>>> import numpy as np
>>> import numpy.linalg as la
>>> np.set_printoptions(suppress=True, linewidth=120)
>>> tidy = lambda a: np.round(a, 2) + 0
>>> feats = np.diag(np.array([-1, -1, 2, -2]))
>>> feats
array([[-1,  0,  0,  0],
       [ 0, -1,  0,  0],
       [ 0,  0,  2,  0],
       [ 0,  0,  0, -2]])
>>> ev, evecs = la.eigh(feats)
>>> vec = np.array([2, 0, -2, -3])
>>> np.abs(feats).sum(axis=1).max(), np.abs(ev).max()
(np.int64(2), np.float64(2.0))
>>> tidy(la.eigvalsh(feats[1:, 1:]))
array([-2., -1.,  2.])
>>> (np.sign(evecs[:, -1].round(6)) == np.sign(evecs[0, -1].round(6))).astype(int)
array([1, 1, 0, 1])
>>> evecs * np.maximum(ev, 0) @ evecs.T
array([[0., 0., 0., 0.],
       [0., 0., 0., 0.],
       [0., 0., 2., 0.],
       [0., 0., 0., 0.]])
>>> q, evecs = la.qr(feats[:, :2])[0], la.qr(feats[:, 2:])[0]
>>> s = la.svd(q.T @ evecs, compute_uv=False)
>>> np.degrees(np.arccos(s.clip(0, 1)))
array([90., 90.])
>>> (s > 0.9).sum()
np.int64(0)
>>> tidy(la.norm(feats, axis=0))
array([1., 1., 2., 2.])
>>> tidy(la.svd(feats, compute_uv=False))
array([2., 2., 1., 1.])
>>> feats.T @ feats
array([[1, 0, 0, 0],
       [0, 1, 0, 0],
       [0, 0, 4, 0],
       [0, 0, 0, 4]])
>>> ev, evecs = la.eig(feats)
>>> ev
array([-1., -1.,  2., -2.])
>>> feats @ evecs[:, 0] - ev[0] * evecs[:, 0]
array([0., 0., 0., 0.])
>>> M2 = la.inv(feats)
>>> tidy(la.det(feats) * la.det(M2))
np.float64(1.0)
>>> tidy(la.det(feats) * M2)
array([[ 4.,  0.,  0.,  0.],
       [ 0.,  4.,  0.,  0.],
       [ 0.,  0., -2.,  0.],
       [ 0.,  0.,  0.,  2.]])
>>> tidy(la.slogdet(feats)[0])
np.float64(-1.0)
>>> tidy(la.cond(feats))
np.float64(2.0)
>>> A = np.array([[-1, 0, 2], [5, 6, 8]])
>>> gram = A.T @ A
>>> np.diag(gram)
array([26, 36, 68])
>>> tidy(la.svd(A, compute_uv=False) ** 2)
array([126.,   4.])
>>> tidy(la.eigvalsh(gram)[::-1])
array([126.,   4.,   0.])
>>> np.trace(gram), (A ** 2).sum()
(np.int64(130), np.int64(130))
>>> E = -3 * np.eye(5) + np.eye(5, k=1)
>>> E
array([[-3.,  1.,  0.,  0.,  0.],
       [ 0., -3.,  1.,  0.,  0.],
       [ 0.,  0., -3.,  1.,  0.],
       [ 0.,  0.,  0., -3.,  1.],
       [ 0.,  0.,  0.,  0., -3.]])
>>> rng = np.random.default_rng(24916)
>>> M2 = E + rng.integers(-2, 3, (5, 3)) @ rng.integers(-2, 3, (3, 5))
>>> M2
array([[-2.,  2., -2.,  1.,  1.],
       [-1., -4.,  0., -1.,  2.],
       [-1.,  0., -2.,  0., -1.],
       [ 2.,  2.,  0., -1., -1.],
       [ 1.,  3.,  0.,  1., -6.]])
>>> np.abs(M2 - E).sum(axis=1)
array([6., 6., 4., 8., 8.])
>>> la.matrix_rank(M2 - E, tol=1e-8)
np.int64(3)
>>> mat = np.load("layer14.npy")
>>> mat
array([[-0.5,  3.5,  1. ],
       [-0.8, -4. ,  0.6],
       [ 0.3,  1.5, -1.4]])
>>> # column 1 dominates
>>> M2 = la.invert(mat)
Traceback (most recent call last):
  File "<python-input-43>", line 1, in <module>
    M2 = la.invert(mat)
         ^^^^^^^^^
AttributeError: module 'numpy.linalg' has no attribute 'invert'
>>> M2 = la.inv(mat)
>>> tidy(la.slogdet(mat)[0])
np.float64(-1.0)
>>> M2 = np.array([[1, 1, 2], [0, 2, -2], [-3, -3, 1]])
>>> K = np.triu(M2, 1)
>>> K
array([[ 0,  1,  2],
       [ 0,  0, -2],
       [ 0,  0,  0]])
>>> # null space of dimension 1
>>> r0 = np.array([-1, -2, 1])
>>> np.polyval(r0, K[2])
array([1, 1, 1])
>>> np.array([np.convolve(row, r0, "same") for row in K])
array([[-1, -4, -3],
       [ 0,  2,  4],
       [ 0,  0,  0]])
>>> X = np.loadtxt("arr.csv", delimiter=",")
>>> X
array([[3., 4., 4., 2.],
       [2., 3., 3., 1.],
       [1., 2., 2., 0.],
       [3., 4., 4., 2.],
       [3., 4., 4., 2.]])
>>> # column 2 repeats column 1
>>> U, s, Vh = la.svd(X)
>>> np.argmax(s[:-1] / (s[1:] + 1e-6)) + 1
np.int64(2)
>>> M2 = U[:, :2] @ np.diag(s[:2]) @ Vh[:2]
>>> la.matrix_rank(X, rtol=0.05)
np.int64(2)
>>> tidy(la.norm(X - M2) / la.norm(X))
np.float64(0.0)
>>> q = E.astype(float).copy()
>>> for j in range(5):
...     q[:, j] -= q[:, :j] @ (q[:, :j].T @ q[:, j])
...     q[:, j] /= la.norm(q[:, j])
... 
>>> q.T @ E
array([[ 3., -1.,  0.,  0.,  0.],
       [ 0.,  3., -1.,  0.,  0.],
       [ 0.,  0.,  3., -1.,  0.],
       [ 0.,  0.,  0.,  3., -1.],
       [ 0.,  0.,  0.,  0.,  3.]])
>>> m1 = np.array([[-2, -1, 3, -15, -3],
...     [-1, 0, 1, 10, 2],
...     [-2, 3, 1, 0, 0],
...     [1, 3, -2, -5, -1]])
>>> # column 3 is much longer than the rest
>>> [round(float(x), 2) for x in la.svd(m1, compute_uv=False)[:3]]
[19.15, 4.96, 4.1]
>>> np.argsort(-la.norm(m1, axis=0).round(6), kind="stable")[:3]
array([3, 1, 2])
>>> la.cond(m1) > 100
np.True_
>>> tidy(la.norm(m1, 2) / la.norm(m1))
np.float64(0.95)
>>> data = np.array([[-0.3, 0.5, 1.5],
...     [0.2, -0.9, 0.5],
...     [0.4, -1.3, -0.5],
...     [1.0, -0.4, -1.6],
...     [-1.2, 0.8, -1.1],
...     [-0.2, 0.5, -1.3],
...     [0.0, 0.3, 0.5],
...     [0.3, 1.1, -0.5],
...     [-1.5, -1.1, 0.0],
...     [1.0, 0.5, 0.1],
...     [-0.7, -0.1, 0.1],
...     [0.4, 1.4, 1.8],
...     [0.9, 1.0, 0.0],
...     [-1.3, 0.2, 0.1],
...     [-1.1, 0.5, 0.4],
...     [-1.2, 0.5, 1.0],
...     [1.2, 1.0, -1.3],
...     [-0.4, -0.2, 0.3],
...     [-0.3, 2.5, 0.5],
...     [-1.6, -0.9, -0.5],
...     [0.8, 0.3, 2.0],
...     [-1.1, 1.2, -0.1]])
>>> data[:, 2] = 3 * data[:, 1] + 0.05 * rng.normal(size=22)
>>> tidy(data)
array([[-0.3 ,  0.5 ,  1.52],
       [ 0.2 , -0.9 , -2.71],
       [ 0.4 , -1.3 , -3.83],
       [ 1.  , -0.4 , -1.2 ],
       [-1.2 ,  0.8 ,  2.41],
       [-0.2 ,  0.5 ,  1.56],
       [ 0.  ,  0.3 ,  0.87],
       [ 0.3 ,  1.1 ,  3.25],
       [-1.5 , -1.1 , -3.24],
       [ 1.  ,  0.5 ,  1.46],
       [-0.7 , -0.1 , -0.34],
       [ 0.4 ,  1.4 ,  4.15],
       [ 0.9 ,  1.  ,  3.  ],
       [-1.3 ,  0.2 ,  0.54],
       [-1.1 ,  0.5 ,  1.45],
       [-1.2 ,  0.5 ,  1.42],
       [ 1.2 ,  1.  ,  2.95],
       [-0.4 , -0.2 , -0.61],
       [-0.3 ,  2.5 ,  7.4 ],
       [-1.6 , -0.9 , -2.66],
       [ 0.8 ,  0.3 ,  0.8 ],
       [-1.1 ,  1.2 ,  3.7 ]])
>>> dist = la.norm(data[:, None] - data[None], axis=-1)
>>> dist.shape
(22, 22)
>>> np.unravel_index(dist.round(6).argmax(), dist.shape)
(np.int64(2), np.int64(18))
>>> tidy(dist[:5, :5])
array([[0.  , 4.48, 5.69, 3.15, 1.3 ],
       [4.48, 0.  , 1.21, 1.78, 5.57],
       [5.69, 1.21, 0.  , 2.84, 6.77],
       [3.15, 1.78, 2.84, 0.  , 4.39],
       [1.3 , 5.57, 6.77, 4.39, 0.  ]])
